% python3 -q
>>> import numpy as np
>>> np.set_printoptions(precision=4, suppress=True, linewidth=160, legacy="1.25")
>>> W0 = np.loadtxt("w.csv", delimiter=",")
>>> W0
array([[-1.,  2.,  3.,  2.,  1.,  0.,  0.,  1.,  0.,  0.],
       [ 2.,  2.,  6.,  4.,  2.,  0.,  0.,  2.,  0.,  0.],
       [ 3.,  6.,  7.,  6.,  3.,  0.,  0.,  3.,  0.,  0.],
       [ 2.,  4.,  6.,  2.,  2.,  0.,  0.,  2.,  0.,  0.],
       [ 1.,  2.,  3.,  2., -1.,  0.,  0.,  1.,  0.,  0.],
       [ 0.,  0.,  0.,  0.,  0., -2.,  0.,  0.,  0.,  0.],
       [ 0.,  0.,  0.,  0.,  0.,  0., -2.,  0.,  0.,  0.],
       [ 1.,  2.,  3.,  2.,  1.,  0.,  0., -1.,  0.,  0.],
       [ 0.,  0.,  0.,  0.,  0.,  0.,  0.,  0., -2.,  0.],
       [ 0.,  0.,  0.,  0.,  0.,  0.,  0.,  0.,  0., -2.]])
>>> q, R = np.linalg.qr(W0)
>>> q.shape, R.shape
((10, 10), (10, 10))
>>> ev, evecs = np.linalg.eigh(W0)
>>> x = np.array([1, 0, 2, 2, -2, 0, -1, 2, -1, 1])
>>> evecs * np.abs(ev) @ evecs.T
array([[2.8, 1.6, 2.4, 1.6, 0.8, 0. , 0. , 0.8, 0. , 0. ],
       [1.6, 5.2, 4.8, 3.2, 1.6, 0. , 0. , 1.6, 0. , 0. ],
       [2.4, 4.8, 9.2, 4.8, 2.4, 0. , 0. , 2.4, 0. , 0. ],
       [1.6, 3.2, 4.8, 5.2, 1.6, 0. , 0. , 1.6, 0. , 0. ],
       [0.8, 1.6, 2.4, 1.6, 2.8, 0. , 0. , 0.8, 0. , 0. ],
       [0. , 0. , 0. , 0. , 0. , 2. , 0. , 0. , 0. , 0. ],
       [0. , 0. , 0. , 0. , 0. , 0. , 2. , 0. , 0. , 0. ],
       [0.8, 1.6, 2.4, 1.6, 0.8, 0. , 0. , 2.8, 0. , 0. ],
       [0. , 0. , 0. , 0. , 0. , 0. , 0. , 0. , 2. , 0. ],
       [0. , 0. , 0. , 0. , 0. , 0. , 0. , 0. , 0. , 2. ]])
>>> evecs * np.maximum(ev, 0) @ evecs.T
array([[0.9, 1.8, 2.7, 1.8, 0.9, 0. , 0. , 0.9, 0. , 0. ],
       [1.8, 3.6, 5.4, 3.6, 1.8, 0. , 0. , 1.8, 0. , 0. ],
       [2.7, 5.4, 8.1, 5.4, 2.7, 0. , 0. , 2.7, 0. , 0. ],
       [1.8, 3.6, 5.4, 3.6, 1.8, 0. , 0. , 1.8, 0. , 0. ],
       [0.9, 1.8, 2.7, 1.8, 0.9, 0. , 0. , 0.9, 0. , 0. ],
       [0. , 0. , 0. , 0. , 0. , 0. , 0. , 0. , 0. , 0. ],
       [0. , 0. , 0. , 0. , 0. , 0. , 0. , 0. , 0. , 0. ],
       [0.9, 1.8, 2.7, 1.8, 0.9, 0. , 0. , 0.9, 0. , 0. ],
       [0. , 0. , 0. , 0. , 0. , 0. , 0. , 0. , 0. , 0. ],
       [0. , 0. , 0. , 0. , 0. , 0. , 0. , 0. , 0. , 0. ]])
>>> x @ W0 @ x / (x @ x), round(ev[0], 4), np.round(ev[-1], 4)
(4.05, -2.0, 18.0)
>>> np.linalg.eigvalsh(W0[1:, 1:])
array([-2., -2., -2., -2., -2., -2., -2., -2., 17.])
>>> x @ W0 @ x
81.0
